$ python -q
>>> import numpy as np
>>> from numpy import linalg as LA
>>> np.set_printoptions(precision=2, suppress=True, linewidth=160, legacy="1.25")
>>> E = np.load("data.npy")
>>> E
array([[-5.03, -4.99, -2.  ],
       [-5.01, -4.98, -1.98],
       [-5.01, -5.01, -2.01],
       [-5.  , -5.03, -2.01],
       [-5.03, -4.98, -2.03],
       [-5.05, -5.  , -2.01],
       [-4.98, -4.98, -2.  ],
       [-4.99, -4.98, -2.  ],
       [-4.95, -4.97, -1.99],
       [-5.03, -4.97, -2.01],
       [-5.02, -5.  , -2.  ],
       [-5.03, -5.02, -1.95],
       [ 2.01,  1.01, -0.02],
       [ 1.98,  0.98,  0.02],
       [ 2.01,  1.04, -0.01],
       [ 2.01,  0.98,  0.01],
       [ 2.  ,  0.99, -0.02],
       [ 2.01,  0.98,  0.  ],
       [ 2.  ,  1.01, -0.01],
       [ 1.98,  0.98, -0.01],
       [ 2.01,  0.97, -0.04],
       [ 2.  ,  1.02,  0.02],
       [ 1.99,  1.01,  0.02],
       [ 1.99,  0.97,  0.  ]])
>>> hat = E @ LA.solve(E.T @ E, E.T)
>>> hat @ E[:, 1]
array([-4.99, -4.98, -5.01, -5.03, -4.98, -5.  , -4.98, -4.98, -4.97, -4.97, -5.  , -5.02,  1.01,  0.98,  1.04,  0.98,  0.99,  0.98,  1.01,  0.98,  0.97,
        1.02,  1.01,  0.97])
>>> np.allclose(hat @ hat, hat)
True
>>> np.diag(hat)
array([0.09, 0.09, 0.09, 0.12, 0.25, 0.11, 0.08, 0.08, 0.1 , 0.18, 0.08, 0.36, 0.13, 0.13, 0.18, 0.15, 0.1 , 0.11, 0.11, 0.08, 0.1 , 0.08, 0.08, 0.11])
>>> np.round(np.trace(hat), 2)
3.0
>>> data = np.load("w.npy")
>>> data
array([[-4,  1,  1,  4, -6, -1],
       [ 1, -2,  2,  0,  0,  0],
       [ 1,  2, -2, -2,  0, -1],
       [ 4,  0, -2,  6,  0,  0],
       [-6,  0,  0,  0,  6, -2],
       [-1,  0, -1,  0, -2, -2]])
>>> rng = np.random.default_rng(899)
>>> M2 = data + rng.integers(-2, 3, (6, 5)) @ rng.integers(-2, 3, (5, 6))
>>> print(M2)
[[-6 -1  1  2 -6  0]
 [ 3  0  3  4 -4  1]
 [ 5  5 -2 -6 -1 -3]
 [ 8 -2  3  8 -2 -4]
 [-6  3 -2 -7  9  0]
 [ 2  3  1  1  1 -2]]
>>> print(M2 - data)
[[-2 -2  0 -2  0  1]
 [ 2  2  1  4 -4  1]
 [ 4  3  0 -4 -1 -2]
 [ 4 -2  5  2 -2 -4]
 [ 0  3 -2 -7  3  2]
 [ 3  3  2  1  3  0]]
>>> np.round(LA.svd(M2 - data, compute_uv=False), 2) + 0
array([11.76,  8.86,  5.81,  4.73,  2.05,  0.  ])
